$ python3 -q
>>> import numpy as np
>>> from numpy import linalg as LA
>>> np.set_printoptions(precision=2, suppress=True, linewidth=200)
>>> arr = np.cumsum(np.array([[9, 1, -8],
...     [-7, -8, -9],
...     [-3, -4, 2],
...     [1, -8, -5],
...     [4, -3, 5],
...     [8, -9, 3],
...     [7, -9, 5],
...     [2, 9, 2],
...     [0, -6, -3],
...     [4, 5, 1],
...     [7, 6, -2],
...     [-7, 3, -3],
...     [5, -1, 8],
...     [-4, 6, 4],
...     [7, 4, -9],
...     [7, 3, 5],
...     [-8, 4, -8],
...     [-2, -7, -3],
...     [3, -9, 8],
...     [-7, -8, -6],
...     [1, 0, 5]]), axis=0)
>>> arr
array([[  9,   1,  -8],
       [  2,  -7, -17],
       [ -1, -11, -15],
       [  0, -19, -20],
       [  4, -22, -15],
       [ 12, -31, -12],
       [ 19, -40,  -7],
       [ 21, -31,  -5],
       [ 21, -37,  -8],
       [ 25, -32,  -7],
       [ 32, -26,  -9],
       [ 25, -23, -12],
       [ 30, -24,  -4],
       [ 26, -18,   0],
       [ 33, -14,  -9],
       [ 40, -11,  -4],
       [ 32,  -7, -12],
       [ 30, -14, -15],
       [ 33, -23,  -7],
       [ 26, -31, -13],
       [ 27, -31,  -8]])
>>> G = np.cov(arr, rowvar=False)
>>> np.median(arr, axis=0)
array([ 25., -23.,  -9.])
>>> np.polyfit(arr[:, 2], arr[:, 0], 1)
array([ 1.53, 36.28])
>>> print(G)
[[148.69 -20.33  36.81]
 [-20.33 118.16 -12.53]
 [ 36.81 -12.53  24.13]]
>>> np.argsort(-arr.std(axis=0).round(6), kind="stable")
array([0, 1, 2])
>>> vec = np.array([0, 1, 0])
>>> rhs = arr @ vec
>>> np.round(LA.pinv(arr) @ arr, 2) + 0
array([[1., 0., 0.],
       [0., 1., 0.],
       [0., 0., 1.]])
>>> print(rhs)
[  1  -7 -11 -19 -22 -31 -40 -31 -37 -32 -26 -23 -24 -18 -14 -11  -7 -14 -23 -31 -31]
>>> np.round(LA.solve(arr.T @ arr, arr.T @ rhs), 2) + 0
array([0., 1., 0.])
>>> rng = np.random.default_rng(4699)
>>> rhs = rhs + 0.05 * rng.normal(size=21)
>>> rhs
array([  1.  ,  -6.99, -11.05, -19.08, -21.96, -30.95, -39.92, -31.04, -36.91, -31.99, -25.95, -23.07, -23.98, -17.95, -13.97, -10.97,  -6.96, -14.01, -23.01, -30.94, -31.  ])
>>> b, *_ = LA.lstsq(arr, rhs)
>>> b.round()
array([0., 1., 0.])
>>> [round(float(LA.norm(LA.solve(arr.T @ arr + lam * np.eye(3), arr.T @ rhs))), 2) for lam in (0, 1, 10, 100)]
[1.0, 1.0, 1.0, 0.97]
>>> print(round(float(LA.norm(rhs - arr @ b)), 2))
0.18
>>> print(np.round(arr.T @ (rhs - arr @ b), 2) + 0)
[0. 0. 0.]
>>> vec = np.array([2, -3, -2])
>>> rhs = arr @ vec
>>> b, lr = np.zeros(3), 1 / LA.norm(arr, 2) ** 2
>>> for i in range(5):
...     b -= lr * arr.T @ (arr @ b - rhs)
...     if i % 1 == 0: print(i, round(LA.norm(arr @ b - rhs), 2))
... 
0 49.57
1 45.22
2 41.31
3 37.81
4 34.67
>>> b
array([ 2.4 , -2.88, -1.25])
>>> A2 = np.c_[arr[:, :2] @ np.array([[0, 0], [3, 0]]), np.array([-2, -1, -1, 2, -2, 3, 1, 3, 3, -1, -3, -1, -1, 0, 1, -2, -1, 0, -1, -1, 3])]
>>> A2
array([[   3,    0,   -2],
       [ -21,    0,   -1],
       [ -33,    0,   -1],
       [ -57,    0,    2],
       [ -66,    0,   -2],
       [ -93,    0,    3],
       [-120,    0,    1],
       [ -93,    0,    3],
       [-111,    0,    3],
       [ -96,    0,   -1],
       [ -78,    0,   -3],
       [ -69,    0,   -1],
       [ -72,    0,   -1],
       [ -54,    0,    0],
       [ -42,    0,    1],
       [ -33,    0,   -2],
       [ -21,    0,   -1],
       [ -42,    0,    0],
       [ -69,    0,   -1],
       [ -93,    0,   -1],
       [ -93,    0,    3]])
>>> np.round(LA.norm(A2 - arr @ LA.lstsq(arr, A2)[0], axis=0), 2) + 0
array([0.  , 0.  , 7.17])
>>> LA.matrix_rank(A2)
np.int64(2)
>>> np.round(LA.lstsq(arr, A2[:, 0])[0], 2) + 0
array([0., 3., 0.])
